$ python -q
>>> import numpy as np
>>> import numpy.linalg as la
>>> np.set_printoptions(suppress=True, linewidth=200)
>>> X = np.loadtxt("test6.csv", delimiter=",")
>>> X
array([[ 0.,  0.,  0.,  0.,  0.],
       [ 3., -3., -4., -1.,  0.],
       [ 0.,  0.,  0.,  0.,  0.],
       [ 2., -2., -2.,  1., -2.],
       [ 0.,  0., -2.,  1.,  1.],
       [ 3., -3., -4., -1.,  0.],
       [ 0.,  0.,  0.,  0.,  0.],
       [ 2., -2., -4.,  2., -1.],
       [ 0.,  0.,  0.,  1., -1.],
       [ 0.,  0.,  0.,  0.,  0.],
       [ 4., -3., -1., -1., -2.],
       [ 2., -2., -2.,  1., -2.],
       [-2.,  1.,  1.,  2., -2.],
       [ 0.,  0.,  0.,  0.,  0.],
       [ 2., -2., -2.,  1., -2.],
       [-1.,  0., -1.,  0.,  0.],
       [ 2., -1.,  1., -2.,  0.],
       [ 1., -1., -4., -1.,  3.],
       [ 1., -1., -4., -1.,  3.]])
>>> lab = X[:, 1] > np.median(X[:, 1])
>>> f = X[lab].mean(axis=0) - X[~lab].mean(axis=0)
>>> f.round(1)
array([-2.5,  2.1,  2.4,  0.6,  0.1])
>>> np.argsort(-np.abs(f).round(6), kind="stable")
array([0, 2, 1, 3, 4])
>>> M2 = np.c_[X[:, :2] @ np.array([[5, 0], [7, 9]]), np.array([-4, 5, 3, -5, -3, 4, -5, 5, 2, -5, -5, -5, -1, -1, -2, 0, 2, 4, 1])]
>>> M2
array([[  0.,   0.,  -4.],
       [ -6., -27.,   5.],
       [  0.,   0.,   3.],
       [ -4., -18.,  -5.],
       [  0.,   0.,  -3.],
       [ -6., -27.,   4.],
       [  0.,   0.,  -5.],
       [ -4., -18.,   5.],
       [  0.,   0.,   2.],
       [  0.,   0.,  -5.],
       [ -1., -27.,  -5.],
       [ -4., -18.,  -5.],
       [ -3.,   9.,  -1.],
       [  0.,   0.,  -1.],
       [ -4., -18.,  -2.],
       [ -5.,   0.,   0.],
       [  3.,  -9.,   2.],
       [ -2.,  -9.,   4.],
       [ -2.,  -9.,   1.]])
>>> np.round(la.norm(M2 - X @ la.lstsq(X, M2)[0], axis=0), 1) + 0
array([ 0. ,  0. , 14.1])
>>> la.matrix_rank(np.c_[X, M2])
np.int64(6)
>>> np.round(la.norm(la.qr(X)[0].T @ M2, axis=0) ** 2 / ((M2 ** 2).sum(axis=0) + 1e-12), 1)
array([1. , 1. , 0.2])
>>> cen = (M2 - M2.mean(axis=0)) / M2.std(axis=0)
>>> np.argwhere(np.abs(cen) > 2)
array([[16,  0]])
>>> b = la.lstsq(np.delete(cen, 1, axis=1), cen[:, 1])[0]
>>> b.round(1)
array([ 0.5, -0.1])
>>> np.abs(b).argmax()
np.int64(0)
>>> A = np.diag(np.array([0, 0, 2, 1, 1, 1, 2, 3])) + 5 * np.eye(8, k=1) + 5 * np.eye(8, k=-1)
>>> A
array([[0., 5., 0., 0., 0., 0., 0., 0.],
       [5., 0., 5., 0., 0., 0., 0., 0.],
       [0., 5., 2., 5., 0., 0., 0., 0.],
       [0., 0., 5., 1., 5., 0., 0., 0.],
       [0., 0., 0., 5., 1., 5., 0., 0.],
       [0., 0., 0., 0., 5., 1., 5., 0.],
       [0., 0., 0., 0., 0., 5., 2., 5.],
       [0., 0., 0., 0., 0., 0., 5., 3.]])
>>> # symmetric, so the eigenvalues are real
>>> vals, evecs = la.eigh(A)
>>> x0 = np.array([1, 0, -3, 0, 3, -3, -2, 0])
>>> np.abs(A).sum(axis=1).max(), round(float(np.abs(vals).max()), 1)
(np.float64(12.0), 10.7)
>>> (np.sign(evecs[:, -1].round(6)) == np.sign(evecs[0, -1].round(6))).astype(int)
array([1, 1, 1, 1, 1, 1, 1, 1])
>>> np.round(la.eigvalsh(A[1:, 1:]), 1)
array([-8. , -5.6, -2.4,  1.3,  5.3,  8.8, 10.6])
>>> M2 = la.inv(A)
>>> np.round(la.inv(M2), 1) + 0
array([[0., 5., 0., 0., 0., 0., 0., 0.],
       [5., 0., 5., 0., 0., 0., 0., 0.],
       [0., 5., 2., 5., 0., 0., 0., 0.],
       [0., 0., 5., 1., 5., 0., 0., 0.],
       [0., 0., 0., 5., 1., 5., 0., 0.],
       [0., 0., 0., 0., 5., 1., 5., 0.],
       [0., 0., 0., 0., 0., 5., 2., 5.],
       [0., 0., 0., 0., 0., 0., 5., 3.]])
>>> np.allclose(M2, A.T)
False
>>> round(la.det(A) * la.det(M2), 1)
np.float64(1.0)
>>> rng = np.random.default_rng(8388)
>>> M = np.eye(4, dtype=int)[rng.permutation(4)] * np.array([2, -1, 0, -2])
>>> M
array([[ 0,  0,  0, -2],
       [ 0,  0,  0,  0],
       [ 0, -1,  0,  0],
       [ 2,  0,  0,  0]])
>>> # 2 blocks once reordered
>>> U, sv, vt = la.svd(M)
>>> evecs = vt[:(sv > 1e-8).sum()]
>>> x0 = M[1] + 2 * M[0] + rng.integers(2) * np.eye(4)[2]
>>> x0
array([ 0.,  0.,  1., -4.])
>>> np.round(la.norm(x0 - evecs.T @ evecs @ x0), 1)
np.float64(1.0)
>>> def softmax(z):
...     e = np.exp(z - z.max(axis=-1, keepdims=True))
...     return e / e.sum(axis=-1, keepdims=True)
... 
>>> np.round(softmax(M).sum(axis=1), 1)
array([1., 1., 1., 1.])
>>> np.round(softmax(M[2]), 1)
array([0.3, 0.1, 0.3, 0.3])
>>> np.round(softmax(10 * M[2]), 1) + 0
array([0.3, 0. , 0.3, 0.3])
>>> np.round(softmax(M[2] + 4), 1)
array([0.3, 0.1, 0.3, 0.3])
>>> att = M @ M.T / np.sqrt(4)
>>> np.round(softmax(att)[2] @ M, 1)
array([ 0.4, -0.4,  0. , -0.4])
>>> M2 = np.array([[-1, 2, -1], [4, 1, -4]])
>>> C = np.kron(M2, M)
>>> C.shape
(8, 12)
>>> round(la.norm(C, 2), 1), round(float(la.norm(M2, 2) * la.norm(M, 2)), 1)
(np.float64(11.5), 11.5)
>>> la.matrix_rank(C)
np.int64(6)
>>> U, sv, vt = la.svd(M)
>>> np.argmax(sv[:-1] / (sv[1:] + 1e-6)) + 1
np.int64(3)
>>> sv
array([2., 2., 1., 0.])
>>> M2 = U[:, :3] @ np.diag(sv[:3]) @ vt[:3]
>>> M2
array([[ 0.,  0.,  0., -2.],
       [ 0.,  0.,  0.,  0.],
       [ 0., -1.,  0.,  0.],
       [ 2.,  0.,  0.,  0.]])
>>> np.abs(M - M2).max()
np.float64(0.0)
>>> la.matrix_rank(M, rtol=0.05)
np.int64(3)
>>> round(float(la.norm(M - M2, 2)), 1), sv[3]
(0.0, np.float64(0.0))
